In [1]: import numpy as np

In [2]: from numpy import linalg as LA

In [3]: np.set_printoptions(precision=3, suppress=True, linewidth=160, legacy="1.25")

In [4]: X = np.loadtxt("mat.csv", delimiter=",")

In [5]: X
Out[5]: 
array([[ 0.333, -0.667,  0.667],
       [-0.667,  0.333,  0.667],
       [ 0.667,  0.667,  0.333]])

In [6]: # symmetric

In [7]: x0 = np.array([0, 2, -2])

In [8]: (X @ x0).argmax()
Out[8]: 2

In [9]: np.sign((X @ x0).round(6))
Out[9]: array([-1., -1.,  1.])

In [10]: np.einsum("ij,j->i", X, x0)
Out[10]: array([-2.667, -0.667,  0.667])

In [11]: X * x0
Out[11]: 
array([[ 0.   , -1.333, -1.333],
       [-0.   ,  0.667, -1.333],
       [ 0.   ,  1.333, -0.667]])

In [12]: LA.norm(X @ x0) <= LA.norm(X, 2) * LA.norm(x0) + 1e-9
Out[12]: True

In [13]: X @ x0
Out[13]: array([-2.667, -0.667,  0.667])

In [14]: x0 = np.array([6, -5, 5])

In [15]: y = X @ x0

In [16]: y
Out[16]: array([ 8.667, -2.333,  2.333])

In [17]: LA.solve(X, 5 * y)
Out[17]: array([ 30., -25.,  25.])

In [18]: LA.solve(X, y + X[:, 1])
Out[18]: array([ 6., -4.,  5.])

In [19]: F = np.load("block5.npy")

In [20]: F
Out[20]: 
array([[ 0,  0, -2],
       [ 0,  0,  1],
       [ 0,  0,  0]])

In [21]: U, s, Vt = LA.svd(F)

In [22]: s
Out[22]: array([2.236, 0.   , 0.   ])

In [23]: other = U[:, :1] @ np.diag(s[:1]) @ Vt[:1]

In [24]: LA.matrix_rank(F, rtol=0.05)
Out[24]: 1

In [25]: LA.svd(F, compute_uv=False)
Out[25]: array([2.236, 0.   , 0.   ])

In [26]: F[:, 1] @ F[:, 2]
Out[26]: 0

In [27]: F @ LA.pinv(F) @ F
Out[27]: 
array([[ 0.,  0., -2.],
       [ 0.,  0.,  1.],
       [ 0.,  0.,  0.]])

In [28]: np.abs(np.diag(LA.qr(F)[1])) > 1e-9
Out[28]: array([False, False, False])

In [29]: try:
    ...:     LA.inv(F)
    ...: except LA.LinAlgError as e:
    ...:     print(repr(e))
    ...: 
LinAlgError('Singular matrix')

In [30]: LA.lstsq(F[:-1].T, F[-1])[2]
Out[30]: 1

In [31]: data = np.load("m.npy")

In [32]: data
Out[32]: 
array([[ 1,  0,  0],
       [-1,  1,  0],
       [ 1,  3,  1]])

In [33]: # triangular, det is the product of the diagonal

In [34]: ev, evecs = LA.eig(data)

In [35]: data @ evecs[:, 0] - ev[0] * evecs[:, 0]
Out[35]: array([0., 0., 0.])

In [36]: np.sort(LA.eigvals(data.T))
Out[36]: array([1., 1., 1.])

In [37]: np.sort(LA.eigvals(LA.inv(data)))
Out[37]: array([1., 1., 1.])

In [38]: ev
Out[38]: array([1., 1., 1.])

In [39]: np.prod(ev)
Out[39]: 1.0

In [40]: np.round(LA.det(data), 3)
Out[40]: 1.0

In [41]: np.trace(data)
Out[41]: 3

In [42]: data @ data
Out[42]: 
array([[ 1,  0,  0],
       [-2,  1,  0],
       [-1,  6,  1]])

In [43]: np.allclose(data, data.T)
Out[43]: False

In [44]: np.sort(np.abs(LA.eigvals(data)))
Out[44]: array([1., 1., 1.])

In [45]: round(LA.norm(data, 2), 3)
Out[45]: 3.388

In [46]: round(float(LA.norm(data[0], 1)), 3), np.round(LA.norm(data[0], np.inf), 3)
Out[46]: (1.0, 1.0)

In [47]: LA.norm(data, axis=1)
Out[47]: array([1.   , 1.414, 3.317])

In [48]: data[0] @ data[2]
Out[48]: 1

In [49]: LA.norm(data, axis=0)
Out[49]: array([1.732, 3.162, 1.   ])

In [50]: LA.norm(data, axis=1).argmax()
Out[50]: 2

In [51]: blk = np.stack([data, -2 * data, data[::-1]])

In [52]: LA.norm(blk, axis=(1, 2))
Out[52]: array([3.742, 7.483, 3.742])

In [53]: np.einsum("bij,cij->bc", blk, blk)
Out[53]: 
array([[ 14, -28,   4],
       [-28,  56,  -8],
       [  4,  -8,  14]])

In [54]: LA.matrix_rank(blk)
Out[54]: array([3, 3, 3])

In [55]: LA.det(blk)
Out[55]: array([ 1., -8., -1.])

In [56]: blk.sum(axis=0)
Out[56]: 
array([[ 0,  3,  1],
       [ 0,  0,  0],
       [ 0, -3, -1]])
